$ ipython --no-banner

In [1]: import numpy as np

In [2]: import numpy.linalg as la

In [3]: np.set_printoptions(precision=2, suppress=True, linewidth=140, floatmode="fixed")

In [4]: rnd = lambda a: np.round(a, 2) + 0

In [5]: feats = np.loadtxt("m.csv", delimiter=",")

In [6]: rnd(feats)
Out[6]: 
array([[ 0.23, -0.22, -0.09,  0.05,  0.25,  0.12,  0.20],
       [-0.22,  0.23,  0.13, -0.07, -0.24, -0.03, -0.21],
       [-0.09,  0.13,  0.23, -0.11, -0.08,  0.33, -0.16],
       [ 0.05, -0.07, -0.11,  0.06,  0.05, -0.15,  0.09],
       [ 0.25, -0.24, -0.08,  0.05,  0.27,  0.16,  0.21],
       [ 0.12, -0.03,  0.33, -0.15,  0.16,  0.78, -0.06],
       [ 0.20, -0.21, -0.16,  0.09,  0.21, -0.06,  0.21]])

In [7]: rnd(la.norm(feats, axis=0))
Out[7]: array([0.48, 0.47, 0.48, 0.24, 0.52, 0.88, 0.45])

In [8]: rnd(la.norm(feats, axis=1))
Out[8]: array([0.48, 0.47, 0.48, 0.24, 0.52, 0.88, 0.45])

In [9]: rnd(la.norm(feats, 2))
Out[9]: np.float64(1.0)

In [10]: rnd(la.norm(feats) ** 2 / la.norm(feats, 2) ** 2)
Out[10]: np.float64(2.0)

In [11]: print(la.matrix_rank(feats, rtol=0.1))
2

In [12]: [round(float(x), 2) for x in la.svd(feats, compute_uv=False)[:3]]
Out[12]: [1.0, 1.0, 0.0]

In [13]: rnd(la.norm(feats, 2) / la.norm(feats))
Out[13]: np.float64(0.71)

In [14]: la.cond(feats) > 100
Out[14]: np.True_

In [15]: Y = np.array([[0, 1], [3, 2], [0, 0], [1, 1], [0, 2], [1, 3], [3, 2]])

In [16]: rnd(np.einsum("ik,kj->ji", feats, Y))
Out[16]: 
array([[ 0.10, -0.06,  0.13, -0.06,  0.12,  0.38,  0.01],
       [ 1.11, -0.83,  0.56, -0.20,  1.27,  2.46,  0.53]])

In [17]: rnd(np.einsum("ij,ij->i", feats, feats))
Out[17]: array([0.23, 0.23, 0.23, 0.06, 0.27, 0.78, 0.21])

In [18]: rnd(np.einsum("ik,kj->ij", feats, Y))
Out[18]: 
array([[ 0.10,  1.11],
       [-0.06, -0.83],
       [ 0.13,  0.56],
       [-0.06, -0.20],
       [ 0.12,  1.27],
       [ 0.38,  2.46],
       [ 0.01,  0.53]])

In [19]: la.matrix_rank(np.vstack([feats, Y.T]))
Out[19]: np.int64(4)

In [20]: Y @ feats
---------------------------------------------------------------------------
ValueError                                Traceback (most recent call last)
Cell In[20], line 1
----> 1 Y @ feats

ValueError: matmul: Input operand 1 has a mismatch in its core dimension 0, with gufunc signature (n?,k),(k,m?)->(n?,m?) (size 7 is different from 2)

In [21]: rnd(np.einsum("ij->j", feats))
Out[21]: array([ 0.55, -0.42,  0.25, -0.09,  0.63,  1.16,  0.27])

In [22]: rnd(Y.T @ feats.T)
Out[22]: 
array([[ 0.10, -0.06,  0.13, -0.06,  0.12,  0.38,  0.01],
       [ 1.11, -0.83,  0.56, -0.20,  1.27,  2.46,  0.53]])

In [23]: K = np.load("data.npy")

In [24]: rnd(K)
Out[24]: 
array([[ 0.15,  0.25,  0.11, -0.23],
       [ 0.25,  0.41,  0.19, -0.38],
       [ 0.11,  0.19,  0.09, -0.18],
       [-0.23, -0.38, -0.18,  0.36]])

In [25]: print(rnd(K @ la.pinv(K) @ K))
[[ 0.15  0.25  0.11 -0.23]
 [ 0.25  0.41  0.19 -0.38]
 [ 0.11  0.19  0.09 -0.18]
 [-0.23 -0.38 -0.18  0.36]]

In [26]: np.allclose(K[:-1].T @ la.lstsq(K[:-1].T, K[-1])[0], K[-1])
Out[26]: True

In [27]: left, sigma, Vt = la.svd(K)

In [28]: np.argmax(sigma[:-1] / (sigma[1:] + 1e-6)) + 1
Out[28]: np.int64(1)

In [29]: Y = left[:, :1] @ np.diag(sigma[:1]) @ Vt[:1]

In [30]: rnd(la.norm(K - Y) / la.norm(K))
Out[30]: np.float64(0.0)

In [31]: print(rnd(Y))
[[ 0.15  0.25  0.11 -0.23]
 [ 0.25  0.41  0.19 -0.38]
 [ 0.11  0.19  0.09 -0.18]
 [-0.23 -0.38 -0.18  0.36]]

In [32]: rnd(np.abs(K - Y).max())
Out[32]: np.float64(0.0)

In [33]: rng = np.random.default_rng(10)

In [34]: idx = rng.permutation(4)

In [35]: idx
Out[35]: array([2, 3, 1, 0])

In [36]: Y = K[idx][:, idx]

In [37]: rnd(np.trace(Y))
Out[37]: np.float64(1.0)

In [38]: rnd(np.diag(Y))
Out[38]: array([0.09, 0.36, 0.41, 0.15])

In [39]: x0 = np.array([0, 1, -2, 2])

In [40]: rnd(np.eye(4) - K)
Out[40]: 
array([[ 0.85, -0.25, -0.11,  0.23],
       [-0.25,  0.59, -0.19,  0.38],
       [-0.11, -0.19,  0.91,  0.18],
       [ 0.23,  0.38,  0.18,  0.64]])

In [41]: F = np.load("w.npy")

In [42]: F
Out[42]: 
array([[  2.26,   2.60,   3.99, -14.95,  11.67],
       [  5.46,   1.26,   3.01, -17.64,  12.00],
       [ 32.39, -34.92,  -6.01,  -8.82, -34.18],
       [  4.24,   0.37,   4.62, -15.90,  12.74],
       [ 31.11, -36.29,  -8.80,  -7.87, -30.81],
       [ 31.17, -36.21,  -7.27,  -8.13, -30.13],
       [ 31.56, -35.06,  -7.44,  -8.65, -31.43],
       [ 32.34, -36.71,  -7.32,  -5.74, -31.99],
       [ 33.01, -35.31,  -7.67,  -8.26, -31.77],
       [  4.54,   0.85,   4.74, -18.61,  10.69],
       [ 32.14, -37.66,  -7.47,  -7.12, -31.50],
       [  1.66,   1.66,   3.97, -17.18,  11.82],
       [ 31.49, -35.67,  -7.33,  -7.43, -32.65],
       [  6.93,   0.26,   3.56, -15.39,  12.88],
       [ 32.05, -35.97,  -7.19,  -9.63, -32.34],
       [  4.63,   3.67,   5.49, -14.61,  13.20],
       [  4.82,   1.69,   5.21, -15.75,  12.59],
       [ 32.98, -37.81,  -7.96,  -7.07, -31.57],
       [  4.40,   2.55,   3.87, -16.06,  13.87],
       [ 32.65, -36.91,  -8.58,  -7.84, -33.33],
       [  2.82,   3.66,   4.96, -17.15,  14.43],
       [  3.43,   0.94,   5.50, -15.79,  10.52],
       [ 30.54, -35.97,  -9.05,  -6.25, -31.48],
       [  2.71,   1.17,   3.32, -17.92,  11.96],
       [  4.70,   2.29,   2.83, -14.97,  13.85],
       [  4.25,   2.41,   3.00, -16.87,  12.08],
       [ 31.68, -36.61,  -7.79,  -7.69, -32.24],
       [  2.87,   3.81,   2.93, -15.75,  11.35],
       [  3.86,   1.86,   3.87, -15.79,  11.28],
       [ 32.62, -34.64,  -9.19,  -8.54, -31.22],
       [ 31.43, -36.67,  -8.12,  -7.49, -31.69],
       [ 32.95, -35.48,  -8.28,  -7.92, -31.75],
       [ 31.45, -35.02,  -8.61, -10.36, -33.14],
       [ 32.22, -35.77,  -8.17,  -6.83, -31.78],
       [ 31.97, -35.36,  -9.31,  -8.75, -32.55],
       [ 32.92, -34.80,  -8.32,  -7.22, -32.73],
       [  5.31,   3.02,   3.90, -16.34,  11.65],
       [  3.05,   3.72,   3.42, -15.69,  11.49],
       [ 29.97, -35.90, -10.29,  -9.65, -31.49],
       [  4.17,  -0.24,   3.92, -17.72,  12.39]])

In [43]: Xs = (F - F.mean(axis=0)) / F.std(axis=0)

In [44]: rnd(Xs.std(axis=0))
Out[44]: array([1.00, 1.00, 1.00, 1.00, 1.00])

In [45]: b = la.lstsq(np.delete(Xs, 0, axis=1), Xs[:, 0])[0]

In [46]: rnd(b)
Out[46]: array([-0.49, -0.01,  0.07, -0.43])

In [47]: print(rnd(1 - np.var(Xs[:, 0] - np.delete(Xs, 0, axis=1) @ b)))
0.99

In [48]: np.abs(b).argmax()
Out[48]: np.int64(0)

In [49]: rnd(np.einsum("ij,ji->", K, K))
Out[49]: np.float64(1.0)

In [50]: print(rnd(la.det(2 * K)), rnd(la.det(K)))
0.0 0.0

In [51]: rnd(la.eigvals(K))
Out[51]: array([0.00, 1.00, 0.00, 0.00])

In [52]: print(rnd(la.det(K.T)))
0.0

In [53]: rnd(np.kron(np.eye(2, dtype=int), K))
Out[53]: 
array([[ 0.15,  0.25,  0.11, -0.23,  0.00,  0.00,  0.00,  0.00],
       [ 0.25,  0.41,  0.19, -0.38,  0.00,  0.00,  0.00,  0.00],
       [ 0.11,  0.19,  0.09, -0.18,  0.00,  0.00,  0.00,  0.00],
       [-0.23, -0.38, -0.18,  0.36,  0.00,  0.00,  0.00,  0.00],
       [ 0.00,  0.00,  0.00,  0.00,  0.15,  0.25,  0.11, -0.23],
       [ 0.00,  0.00,  0.00,  0.00,  0.25,  0.41,  0.19, -0.38],
       [ 0.00,  0.00,  0.00,  0.00,  0.11,  0.19,  0.09, -0.18],
       [ 0.00,  0.00,  0.00,  0.00, -0.23, -0.38, -0.18,  0.36]])

In [54]: rnd(np.einsum("ii->", K))
Out[54]: np.float64(1.0)

In [55]: rnd(la.det(K[::-1]))
Out[55]: np.float64(0.0)

In [56]: Xs = F - F.mean(axis=0)

In [57]: V = la.svd(Xs)[2][:2]

In [58]: Y = Xs - Xs @ V.T @ V

In [59]: rnd(np.diag(V.T @ V))
Out[59]: array([0.33, 0.34, 0.07, 0.62, 0.63])

In [60]: la.norm(Y, axis=1).round(6).argmax()
Out[60]: np.int64(2)

In [61]: rnd(la.norm(Y) / la.norm(Xs))
Out[61]: np.float64(0.05)
